% python3 -q
>>> import numpy as np
>>> import numpy.linalg as la
>>> np.set_printoptions(precision=2, suppress=True, linewidth=100)
>>> out = np.array([[9, -1], [-8, -8], [-7, 2]])
>>> arr = np.kron(np.eye(3, dtype=int), out)
>>> arr
array([[ 9, -1,  0,  0,  0,  0],
       [-8, -8,  0,  0,  0,  0],
       [-7,  2,  0,  0,  0,  0],
       [ 0,  0,  9, -1,  0,  0],
       [ 0,  0, -8, -8,  0,  0],
       [ 0,  0, -7,  2,  0,  0],
       [ 0,  0,  0,  0,  9, -1],
       [ 0,  0,  0,  0, -8, -8],
       [ 0,  0,  0,  0, -7,  2]])
>>> hat = arr @ la.solve(arr.T @ arr, arr.T)
>>> np.round(np.trace(hat), 2)
np.float64(6.0)
>>> np.diag(hat)
array([0.56, 0.99, 0.45, 0.56, 0.99, 0.45, 0.56, 0.99, 0.45])
>>> hat @ arr[:, 1]
array([-1., -8.,  2.,  0.,  0.,  0.,  0.,  0.,  0.])
>>> out = arr[0, 0] * arr[1:] - np.outer(arr[1:, 0], arr[0])
>>> out
array([[  0, -80,   0,   0,   0,   0],
       [  0,  11,   0,   0,   0,   0],
       [  0,   0,  81,  -9,   0,   0],
       [  0,   0, -72, -72,   0,   0],
       [  0,   0, -63,  18,   0,   0],
       [  0,   0,   0,   0,  81,  -9],
       [  0,   0,   0,   0, -72, -72],
       [  0,   0,   0,   0, -63,  18]])
>>> np.flatnonzero(~out.round(6).any(axis=1))
array([], dtype=int64)
>>> la.matrix_rank(out), la.matrix_rank(arr)
(np.int64(5), np.int64(6))
>>> E = np.array([[0, 1, 0, 0, 0, 0, 0],
...     [1, 0, 0, 0, 0, 0, 0],
...     [0, 0, 0, 1, 0, 1, 0],
...     [0, 0, 1, 0, 0, 1, 0],
...     [0, 0, 0, 0, 0, 0, 1],
...     [0, 0, 1, 1, 0, 0, 0],
...     [0, 0, 0, 0, 1, 0, 0]])
>>> E
array([[0, 1, 0, 0, 0, 0, 0],
       [1, 0, 0, 0, 0, 0, 0],
       [0, 0, 0, 1, 0, 1, 0],
       [0, 0, 1, 0, 0, 1, 0],
       [0, 0, 0, 0, 0, 0, 1],
       [0, 0, 1, 1, 0, 0, 0],
       [0, 0, 0, 0, 1, 0, 0]])
>>> # symmetric, so the eigenvalues are real
>>> w1 = np.array([[-4, -4, -9, -2],
...     [7, -9, -4, -2],
...     [0, 2, 0, -7],
...     [-2, 4, 3, 7],
...     [0, 5, -6, -8],
...     [-6, -9, 0, -6],
...     [-5, 0, -9, 7]])
>>> coef = np.array([2, 2, 3, 0])
>>> H = np.maximum(E @ w1 + coef, 0)
>>> H
array([[9, 0, 0, 0],
       [0, 0, 0, 0],
       [0, 0, 6, 1],
       [0, 0, 3, 0],
       [0, 2, 0, 7],
       [0, 8, 6, 0],
       [2, 7, 0, 0]])
>>> (H > 0).astype(int)
array([[1, 0, 0, 0],
       [0, 0, 0, 0],
       [0, 0, 1, 1],
       [0, 0, 1, 0],
       [0, 1, 0, 1],
       [0, 1, 1, 0],
       [1, 1, 0, 0]])
>>> (H > 0).mean(axis=0)
array([0.29, 0.43, 0.43, 0.29])
>>> la.matrix_rank(H)
np.int64(4)
>>> cent = np.array([[1, 2], [2, -5], [0, -5], [4, 8]])
>>> (H @ cent).round(6).argmax(axis=1)
array([1, 0, 0, 0, 1, 0, 0])
>>> H @ cent
array([[  9,  18],
       [  0,   0],
       [  4, -22],
       [  0, -15],
       [ 32,  46],
       [ 16, -70],
       [ 16, -31]])
>>> ang = np.radians(36)
>>> R = np.eye(6)
>>> R[0, 0] = R[5, 5] = np.cos(ang)
>>> R[0, 5], R[5, 0] = -np.sin(ang), np.sin(ang)
>>> R
array([[ 0.81,  0.  ,  0.  ,  0.  ,  0.  , -0.59],
       [ 0.  ,  1.  ,  0.  ,  0.  ,  0.  ,  0.  ],
       [ 0.  ,  0.  ,  1.  ,  0.  ,  0.  ,  0.  ],
       [ 0.  ,  0.  ,  0.  ,  1.  ,  0.  ,  0.  ],
       [ 0.  ,  0.  ,  0.  ,  0.  ,  1.  ,  0.  ],
       [ 0.59,  0.  ,  0.  ,  0.  ,  0.  ,  0.81]])
>>> out = arr @ R.T
>>> out
array([[ 7.28, -1.  ,  0.  ,  0.  ,  0.  ,  5.29],
       [-6.47, -8.  ,  0.  ,  0.  ,  0.  , -4.7 ],
       [-5.66,  2.  ,  0.  ,  0.  ,  0.  , -4.11],
       [ 0.  ,  0.  ,  9.  , -1.  ,  0.  ,  0.  ],
       [ 0.  ,  0.  , -8.  , -8.  ,  0.  ,  0.  ],
       [ 0.  ,  0.  , -7.  ,  2.  ,  0.  ,  0.  ],
       [ 0.59,  0.  ,  0.  ,  0.  ,  9.  , -0.81],
       [ 4.7 ,  0.  ,  0.  ,  0.  , -8.  , -6.47],
       [-1.18,  0.  ,  0.  ,  0.  , -7.  ,  1.62]])
>>> np.abs(out - arr).max(axis=0)
array([4.7 , 0.  , 0.  , 0.  , 0.  , 5.29])
>>> x = np.array([-8, -5, -5, -9, 5, 1])
>>> target = out @ x
>>> np.round(la.pinv(out) @ out, 2) + 0
array([[1., 0., 0., 0., 0., 0.],
       [0., 1., 0., 0., 0., 0.],
       [0., 0., 1., 0., 0., 0.],
       [0., 0., 0., 1., 0., 0.],
       [0., 0., 0., 0., 1., 0.],
       [0., 0., 0., 0., 0., 1.]])
>>> target
array([-47.96,  87.07,  31.19, -36.  , 112.  ,  17.  ,  39.49, -84.09, -23.98])
>>> rng = np.random.default_rng(104772)
>>> target = target + 0.02 * rng.normal(size=9)
>>> target
array([-47.97,  87.09,  31.18, -35.96, 112.01,  17.01,  39.5 , -84.11, -23.99])
>>> coef, *_ = la.lstsq(out, target)
>>> coef.round()
array([-8., -5., -5., -9.,  5.,  1.])
>>> round(float(la.norm(target - out @ coef)), 2)
0.04
>>> Q, R = la.qr(E)
>>> Q
array([[ 0.  , -1.  ,  0.  ,  0.  ,  0.  ,  0.  ,  0.  ],
       [-1.  ,  0.  ,  0.  ,  0.  ,  0.  ,  0.  ,  0.  ],
       [-0.  , -0.  ,  0.  ,  0.82,  0.  , -0.58,  0.  ],
       [-0.  , -0.  , -0.71, -0.41,  0.  , -0.58,  0.  ],
       [-0.  , -0.  , -0.  ,  0.  ,  0.  ,  0.  , -1.  ],
       [-0.  , -0.  , -0.71,  0.41, -0.  ,  0.58,  0.  ],
       [-0.  , -0.  , -0.  ,  0.  , -1.  , -0.  ,  0.  ]])
>>> np.round(Q @ R, 2) + 0
array([[0., 1., 0., 0., 0., 0., 0.],
       [1., 0., 0., 0., 0., 0., 0.],
       [0., 0., 0., 1., 0., 1., 0.],
       [0., 0., 1., 0., 0., 1., 0.],
       [0., 0., 0., 0., 0., 0., 1.],
       [0., 0., 1., 1., 0., 0., 0.],
       [0., 0., 0., 0., 1., 0., 0.]])
>>> np.abs(np.diag(R))
array([1.  , 1.  , 1.41, 1.22, 1.  , 1.15, 1.  ])
>>> R
array([[-1.  ,  0.  ,  0.  ,  0.  ,  0.  ,  0.  ,  0.  ],
       [ 0.  , -1.  ,  0.  ,  0.  ,  0.  ,  0.  ,  0.  ],
       [ 0.  ,  0.  , -1.41, -0.71,  0.  , -0.71,  0.  ],
       [ 0.  ,  0.  ,  0.  ,  1.22,  0.  ,  0.41,  0.  ],
       [ 0.  ,  0.  ,  0.  ,  0.  , -1.  ,  0.  ,  0.  ],
       [ 0.  ,  0.  ,  0.  ,  0.  ,  0.  , -1.15,  0.  ],
       [ 0.  ,  0.  ,  0.  ,  0.  ,  0.  ,  0.  , -1.  ]])
>>> mat = np.load("m.npy")
>>> mat
array([[ 0,  0,  0, -1,  1,  1, -2,  2],
       [ 0,  2, -2, -1, -2, -2, -2,  1],
       [ 0,  0, -2,  1,  2, -1, -1,  1],
       [ 0,  0,  0,  1, -1,  0, -2, -1],
       [ 0,  0,  0,  0,  1,  0,  1,  0],
       [ 0,  0,  0,  0,  0, -2,  0,  2],
       [ 0,  0,  0,  0,  0,  0, -1, -1],
       [ 0,  0,  0,  0,  0,  0,  0, -2]])
>>> # rows and columns are dependent
>>> idx = rng.permutation(8)
>>> idx
array([4, 7, 5, 3, 0, 6, 2, 1])
>>> out = mat[idx][:, idx]
>>> np.trace(out)
np.int64(-3)
>>> np.diag(out)
array([ 1, -2, -2,  1,  0, -1, -2,  2])
>>> np.sort(np.abs(la.eigvals(out)))
array([0., 1., 1., 1., 2., 2., 2., 2.])
>>> round(float(la.det(out)), 2), round(la.det(mat[idx]), 2)
(0.0, np.float64(0.0))
>>> arr.sum(axis=0)
array([-6, -7, -6, -7, -6, -7])
>>> np.round(la.norm(arr), 2)
np.float64(28.09)
>>> arr[:, 6]
Traceback (most recent call last):
  File "<python-input-62>", line 1, in <module>
    arr[:, 6]
    ~~~^^^^^^
IndexError: index 6 is out of bounds for axis 1 with size 6
>>> arr.shape
(9, 6)
>>> np.abs(arr).max()
np.int64(9)
>>> np.zeros(9, 6)
Traceback (most recent call last):
  File "<python-input-65>", line 1, in <module>
    np.zeros(9, 6)
    ~~~~~~~~^^^^^^
TypeError: Cannot interpret '6' as a data type
>>> np.count_nonzero(arr)
np.int64(18)
>>> def softmax(z):
...     e = np.exp(z - z.max(axis=-1, keepdims=True))
...     return e / e.sum(axis=-1, keepdims=True)
... 
>>> softmax(E[0])
array([0.11, 0.31, 0.11, 0.11, 0.11, 0.11, 0.11])
>>> softmax(E).sum(axis=1)
array([1., 1., 1., 1., 1., 1., 1.])
>>> att = E @ E.T / np.sqrt(7)
>>> softmax(att)
array([[0.2 , 0.13, 0.13, 0.13, 0.13, 0.13, 0.13],
       [0.13, 0.2 , 0.13, 0.13, 0.13, 0.13, 0.13],
       [0.11, 0.11, 0.24, 0.16, 0.11, 0.16, 0.11],
       [0.11, 0.11, 0.16, 0.24, 0.11, 0.16, 0.11],
       [0.13, 0.13, 0.13, 0.13, 0.2 , 0.13, 0.13],
       [0.11, 0.11, 0.16, 0.16, 0.11, 0.24, 0.11],
       [0.13, 0.13, 0.13, 0.13, 0.13, 0.13, 0.2 ]])
>>> f = np.array([5, 3])
>>> np.polyval(f, mat[6])
array([ 3,  3,  3,  3,  3,  3, -2, -2])
>>> np.cross(mat[6, :3], mat[3, :3])
array([0, 0, 0])
>>> M = np.loadtxt("data.csv", delimiter=",")
>>> M
array([[  0.1,  -0.8,  -0.1,  -0.9,  -2.1,  -0.3,   0.1,  19. ,  -1.1,  -0.5,   1.1,  -0.3],
       [ -2.2,   0.2,   0.1,   0.4,  -1.1,  -0.4,  -0.2,   8. ,  -0.1,  -0.6,   0.9,  -0.1],
       [  1.3,  -0.5,  -0.2,   0.4,  -0.1,  -0.6,   2.2,  -9. ,   0.3,   0.4,  -0.3,   1.1],
       [  1.2,  -0.9,   2.4,  -0.6,   0.4,   0. ,   1.9,  -4. ,  -0.3,   3.5,   0.7,  -1.2],
       [  1.1,   0.4,  -1.4,   0.2,  -0.7,   1.7,   0.9, -14. ,   1.8,   0.9,  -1.3,   2.1],
       [  0. ,  -0.2,  -0.6,  -0.6,  -0.8,   0. ,  -1.1,  -2. ,  -1.2,   1.1,  -0.2,   1.7]])
>>> w1 = np.array([[1, -1, -2, -1, 1],
...     [2, 0, 1, -1, 2],
...     [2, -1, 1, -2, -2],
...     [-2, 2, 2, 1, 2],
...     [0, -1, -1, -2, -2],
...     [-2, 0, -2, 1, 2],
...     [1, 0, -2, 1, -1],
...     [0, -2, 1, 1, -1],
...     [-2, -2, -2, 1, -2],
...     [1, 0, 1, -2, 0],
...     [0, 0, 2, 1, 1],
...     [1, -1, 1, 2, -1]])
>>> coef = np.array([8, 8, 1, 1, 9])
>>> H = np.maximum(M @ w1 + coef, 0)
>>> la.matrix_rank(H)
np.int64(5)
>>> (H > 0).astype(int)
array([[1, 0, 1, 1, 0],
       [1, 0, 1, 1, 1],
       [1, 1, 0, 0, 1],
       [1, 1, 0, 0, 1],
       [1, 1, 0, 0, 1],
       [1, 1, 1, 1, 1]])
>>> cent = np.array([[2, 1, 7], [6, 1, 9], [2, 5, 1], [7, 4, 3], [0, 6, 5]])
>>> (H @ cent).round(6).argmax(axis=1)
array([0, 1, 2, 2, 2, 2])
>>> w1 @ cent
array([[-15,  -8,  -2],
       [ -1,  15,  22],
       [-14, -14, -10],
       [ 19,  26,  19],
       [-22, -26, -26],
       [ -1,   4,  -3],
       [  5, -11,   3],
       [ -3,   1, -19],
       [-13, -22, -41],
       [-10,  -2,   2],
       [ 11,  20,  10],
       [ 12,   7,   0]])
